$ python -q
>>> import numpy as np
>>> from numpy import linalg as LA
>>> np.set_printoptions(suppress=True, linewidth=140)
>>> feats = np.minimum.outer(np.arange(1, 9), np.arange(1, 9)) * -2
>>> feats
array([[ -2,  -2,  -2,  -2,  -2,  -2,  -2,  -2],
       [ -2,  -4,  -4,  -4,  -4,  -4,  -4,  -4],
       [ -2,  -4,  -6,  -6,  -6,  -6,  -6,  -6],
       [ -2,  -4,  -6,  -8,  -8,  -8,  -8,  -8],
       [ -2,  -4,  -6,  -8, -10, -10, -10, -10],
       [ -2,  -4,  -6,  -8, -10, -12, -12, -12],
       [ -2,  -4,  -6,  -8, -10, -12, -14, -14],
       [ -2,  -4,  -6,  -8, -10, -12, -14, -16]])
>>> # symmetric, so the eigenvalues are real
>>> left, sigma, VT = LA.svd(feats, full_matrices=False)
>>> np.round(sigma / sigma[0], 1) + 0
array([1. , 0.1, 0. , 0. , 0. , 0. , 0. , 0. ])
>>> np.round(np.abs(VT[0]), 1)
array([0.1, 0.2, 0.3, 0.3, 0.4, 0.4, 0.5, 0.5])
>>> m1 = 0.5 ** np.abs(np.subtract.outer(np.arange(7), np.arange(7)))
>>> m1.round(1) + 0
array([[1. , 0.5, 0.2, 0.1, 0.1, 0. , 0. ],
       [0.5, 1. , 0.5, 0.2, 0.1, 0.1, 0. ],
       [0.2, 0.5, 1. , 0.5, 0.2, 0.1, 0.1],
       [0.1, 0.2, 0.5, 1. , 0.5, 0.2, 0.1],
       [0.1, 0.1, 0.2, 0.5, 1. , 0.5, 0.2],
       [0. , 0.1, 0.1, 0.2, 0.5, 1. , 0.5],
       [0. , 0. , 0.1, 0.1, 0.2, 0.5, 1. ]])
>>> # symmetric
>>> other = LA.inv(m1)
>>> round(float(LA.slogdet(m1)[0]), 1)
1.0
>>> np.allclose(other, m1.T)
False
>>> np.round(LA.det(m1) * other, 1) + 0
array([[ 0.2, -0.1,  0. ,  0. ,  0. ,  0. ,  0. ],
       [-0.1,  0.3, -0.1,  0. ,  0. ,  0. ,  0. ],
       [ 0. , -0.1,  0.3, -0.1,  0. ,  0. ,  0. ],
       [ 0. ,  0. , -0.1,  0.3, -0.1,  0. ,  0. ],
       [ 0. ,  0. ,  0. , -0.1,  0.3, -0.1,  0. ],
       [ 0. ,  0. ,  0. ,  0. , -0.1,  0.3, -0.1],
       [ 0. ,  0. ,  0. ,  0. ,  0. , -0.1,  0.2]])
>>> np.round(m1 @ other, 1) + 0
array([[1., 0., 0., 0., 0., 0., 0.],
       [0., 1., 0., 0., 0., 0., 0.],
       [0., 0., 1., 0., 0., 0., 0.],
       [0., 0., 0., 1., 0., 0., 0.],
       [0., 0., 0., 0., 1., 0., 0.],
       [0., 0., 0., 0., 0., 1., 0.],
       [0., 0., 0., 0., 0., 0., 1.]])
>>> round(LA.cond(m1), 1)
np.float64(7.2)
>>> X = np.array([[1, 2, 3, 0, 1, 3, 1, 0, 1, 2, 3, 0],
...     [2, 3, 0, 3, 0, 2, 3, 3, 2, 2, 0, 2],
...     [0, 2, 0, 0, 3, 2, 2, 2, 0, 2, 0, 1],
...     [1, 1, 1, 3, 2, 3, 2, 2, 1, 0, 0, 1],
...     [3, 3, 3, 1, 2, 3, 0, 1, 3, 3, 1, 1],
...     [1, 2, 1, 1, 0, 1, 3, 1, 2, 0, 2, 3],
...     [0, 1, 0, 3, 3, 1, 2, 1, 2, 0, 2, 2],
...     [2, 2, 1, 3, 0, 0, 1, 1, 3, 2, 2, 2],
...     [2, 2, 0, 2, 0, 0, 1, 3, 3, 1, 1, 1],
...     [3, 0, 3, 0, 0, 2, 3, 3, 1, 1, 3, 3],
...     [0, 3, 0, 1, 0, 1, 0, 3, 0, 0, 2, 3],
...     [3, 3, 2, 3, 3, 0, 2, 2, 2, 1, 2, 1]])
>>> X[:, 5] = -2 * X[:, 0]
>>> X
array([[ 1,  2,  3,  0,  1, -2,  1,  0,  1,  2,  3,  0],
       [ 2,  3,  0,  3,  0, -4,  3,  3,  2,  2,  0,  2],
       [ 0,  2,  0,  0,  3,  0,  2,  2,  0,  2,  0,  1],
       [ 1,  1,  1,  3,  2, -2,  2,  2,  1,  0,  0,  1],
       [ 3,  3,  3,  1,  2, -6,  0,  1,  3,  3,  1,  1],
       [ 1,  2,  1,  1,  0, -2,  3,  1,  2,  0,  2,  3],
       [ 0,  1,  0,  3,  3,  0,  2,  1,  2,  0,  2,  2],
       [ 2,  2,  1,  3,  0, -4,  1,  1,  3,  2,  2,  2],
       [ 2,  2,  0,  2,  0, -4,  1,  3,  3,  1,  1,  1],
       [ 3,  0,  3,  0,  0, -6,  3,  3,  1,  1,  3,  3],
       [ 0,  3,  0,  1,  0,  0,  0,  3,  0,  0,  2,  3],
       [ 3,  3,  2,  3,  3, -6,  2,  2,  2,  1,  2,  1]])
>>> left, sigma, VT = LA.svd(X)
>>> np.argmax(sigma[:-1] / (sigma[1:] + 1e-6)) + 1
np.int64(11)
>>> sigma.round(1) + 0
array([22. ,  7.2,  5.5,  5.2,  4.2,  4. ,  2.9,  2. ,  1.8,  1.6,  1.1,  0. ])
>>> other = left[:, :11] @ np.diag(sigma[:11]) @ VT[:11]
>>> other.round(1) + 0
array([[ 1.,  2.,  3.,  0.,  1., -2.,  1.,  0.,  1.,  2.,  3.,  0.],
       [ 2.,  3.,  0.,  3.,  0., -4.,  3.,  3.,  2.,  2.,  0.,  2.],
       [ 0.,  2.,  0.,  0.,  3.,  0.,  2.,  2.,  0.,  2.,  0.,  1.],
       [ 1.,  1.,  1.,  3.,  2., -2.,  2.,  2.,  1.,  0.,  0.,  1.],
       [ 3.,  3.,  3.,  1.,  2., -6.,  0.,  1.,  3.,  3.,  1.,  1.],
       [ 1.,  2.,  1.,  1.,  0., -2.,  3.,  1.,  2.,  0.,  2.,  3.],
       [ 0.,  1.,  0.,  3.,  3.,  0.,  2.,  1.,  2.,  0.,  2.,  2.],
       [ 2.,  2.,  1.,  3.,  0., -4.,  1.,  1.,  3.,  2.,  2.,  2.],
       [ 2.,  2.,  0.,  2.,  0., -4.,  1.,  3.,  3.,  1.,  1.,  1.],
       [ 3.,  0.,  3.,  0.,  0., -6.,  3.,  3.,  1.,  1.,  3.,  3.],
       [ 0.,  3.,  0.,  1.,  0.,  0.,  0.,  3.,  0.,  0.,  2.,  3.],
       [ 3.,  3.,  2.,  3.,  3., -6.,  2.,  2.,  2.,  1.,  2.,  1.]])
>>> round(float(LA.norm(X - other, 2)), 1), round(sigma[11], 1)
(0.0, np.float64(0.0))
>>> LA.matrix_rank(other)
np.int64(11)
>>> LA.matrix_rank(X, rtol=0.05)
np.int64(11)
>>> round(LA.norm(X - other) / LA.norm(X), 1)
np.float64(0.0)
>>> rk = LA.matrix_rank(X)
>>> rk
np.int64(11)
>>> null = LA.svd(X)[2][rk:].T
>>> np.round(null[:, 0] / null[np.abs(null[:, 0]).round(6).argmax(), 0], 1) + 0
array([1. , 0. , 0. , 0. , 0. , 0.5, 0. , 0. , 0. , 0. , 0. , 0. ])
>>> LA.matrix_rank(X.T @ X), LA.matrix_rank(X @ X.T)
(np.int64(11), np.int64(11))
>>> [int(LA.matrix_rank(np.delete(X, i, axis=0))) for i in range(12)]
[11, 11, 11, 11, 11, 11, 11, 11, 11, 11, 11, 11]
>>> np.round(null @ null.T, 1) + 0
array([[0.8, 0. , 0. , 0. , 0. , 0.4, 0. , 0. , 0. , 0. , 0. , 0. ],
       [0. , 0. , 0. , 0. , 0. , 0. , 0. , 0. , 0. , 0. , 0. , 0. ],
       [0. , 0. , 0. , 0. , 0. , 0. , 0. , 0. , 0. , 0. , 0. , 0. ],
       [0. , 0. , 0. , 0. , 0. , 0. , 0. , 0. , 0. , 0. , 0. , 0. ],
       [0. , 0. , 0. , 0. , 0. , 0. , 0. , 0. , 0. , 0. , 0. , 0. ],
       [0.4, 0. , 0. , 0. , 0. , 0.2, 0. , 0. , 0. , 0. , 0. , 0. ],
       [0. , 0. , 0. , 0. , 0. , 0. , 0. , 0. , 0. , 0. , 0. , 0. ],
       [0. , 0. , 0. , 0. , 0. , 0. , 0. , 0. , 0. , 0. , 0. , 0. ],
       [0. , 0. , 0. , 0. , 0. , 0. , 0. , 0. , 0. , 0. , 0. , 0. ],
       [0. , 0. , 0. , 0. , 0. , 0. , 0. , 0. , 0. , 0. , 0. , 0. ],
       [0. , 0. , 0. , 0. , 0. , 0. , 0. , 0. , 0. , 0. , 0. , 0. ],
       [0. , 0. , 0. , 0. , 0. , 0. , 0. , 0. , 0. , 0. , 0. , 0. ]])
